$ ipython --no-banner

In [1]: import numpy as np

In [2]: from numpy import linalg as LA

In [3]: np.set_printoptions(precision=2, suppress=True, linewidth=200)

In [4]: m1 = np.load("dump.npy")

In [5]: m1
Out[5]: 
array([[-1,  2,  0,  0,  0,  0],
       [ 1, -1,  0,  0,  0,  0],
       [ 1, -1,  0,  0,  0,  0],
       [ 0,  0, -1,  2,  0,  0],
       [ 0,  0,  1, -1,  0,  0],
       [ 0,  0,  1, -1,  0,  0],
       [ 0,  0,  0,  0, -1,  2],
       [ 0,  0,  0,  0,  1, -1],
       [ 0,  0,  0,  0,  1, -1]])

In [6]: def softmax(z):
   ...:     e = np.exp(z - z.max(axis=-1, keepdims=True))
   ...:     return e / e.sum(axis=-1, keepdims=True)
   ...: 

In [7]: np.round(softmax(10 * m1[4]), 2) + 0
Out[7]: array([0., 0., 1., 0., 0., 0.])

In [8]: softmax(m1[4] + 4)
Out[8]: array([0.14, 0.14, 0.38, 0.05, 0.14, 0.14])

In [9]: softmax(m1).sum(axis=1)
Out[9]: array([1., 1., 1., 1., 1., 1., 1., 1., 1.])

In [10]: scores = m1 @ m1.T / np.sqrt(6)

In [11]: softmax(scores).round(6).argmax(axis=1)
Out[11]: array([0, 1, 1, 3, 4, 4, 6, 7, 7])

In [12]: Uu, sv, Vt = LA.svd(m1, full_matrices=False)

In [13]: sv / sv[0]
Out[13]: array([1.  , 1.  , 1.  , 0.16, 0.16, 0.16])

In [14]: np.round(Uu.T @ Uu, 2) + 0
Out[14]: 
array([[1., 0., 0., 0., 0., 0.],
       [0., 1., 0., 0., 0., 0.],
       [0., 0., 1., 0., 0., 0.],
       [0., 0., 0., 1., 0., 0.],
       [0., 0., 0., 0., 1., 0.],
       [0., 0., 0., 0., 0., 1.]])

In [15]: np.round(Vt @ Vt.T, 2) + 0
Out[15]: 
array([[1., 0., 0., 0., 0., 0.],
       [0., 1., 0., 0., 0., 0.],
       [0., 0., 1., 0., 0., 0.],
       [0., 0., 0., 1., 0., 0.],
       [0., 0., 0., 0., 1., 0.],
       [0., 0., 0., 0., 0., 1.]])

In [16]: Uu.shape, sv.shape, Vt.shape
Out[16]: ((9, 6), (6,), (6, 6))

In [17]: np.allclose(Uu * sv @ Vt, m1)
Out[17]: True

In [18]: (sv > 1e-8).sum()
Out[18]: np.int64(6)

In [19]: x0 = np.array([3, -2, 2, 3, -3, 0])

In [20]: m1 @ x0
Out[20]: array([-7,  5,  5,  4, -1, -1,  3, -3, -3])

In [21]: (m1 @ x0).argmax()
Out[21]: np.int64(1)

In [22]: LA.norm(m1 @ x0) <= LA.norm(m1, 2) * LA.norm(x0) + 1e-9
Out[22]: np.True_

In [23]: np.einsum("ij,j->i", m1, x0)
Out[23]: array([-7,  5,  5,  4, -1, -1,  3, -3, -3])

In [24]: proj = m1 @ LA.solve(m1.T @ m1, m1.T)

In [25]: proj @ m1[:, 3]
Out[25]: array([ 0.,  0.,  0.,  2., -1., -1.,  0.,  0.,  0.])

In [26]: np.allclose(proj @ proj, proj)
Out[26]: True

In [27]: proj
Out[27]: 
array([[1. , 0. , 0. , 0. , 0. , 0. , 0. , 0. , 0. ],
       [0. , 0.5, 0.5, 0. , 0. , 0. , 0. , 0. , 0. ],
       [0. , 0.5, 0.5, 0. , 0. , 0. , 0. , 0. , 0. ],
       [0. , 0. , 0. , 1. , 0. , 0. , 0. , 0. , 0. ],
       [0. , 0. , 0. , 0. , 0.5, 0.5, 0. , 0. , 0. ],
       [0. , 0. , 0. , 0. , 0.5, 0.5, 0. , 0. , 0. ],
       [0. , 0. , 0. , 0. , 0. , 0. , 1. , 0. , 0. ],
       [0. , 0. , 0. , 0. , 0. , 0. , 0. , 0.5, 0.5],
       [0. , 0. , 0. , 0. , 0. , 0. , 0. , 0.5, 0.5]])
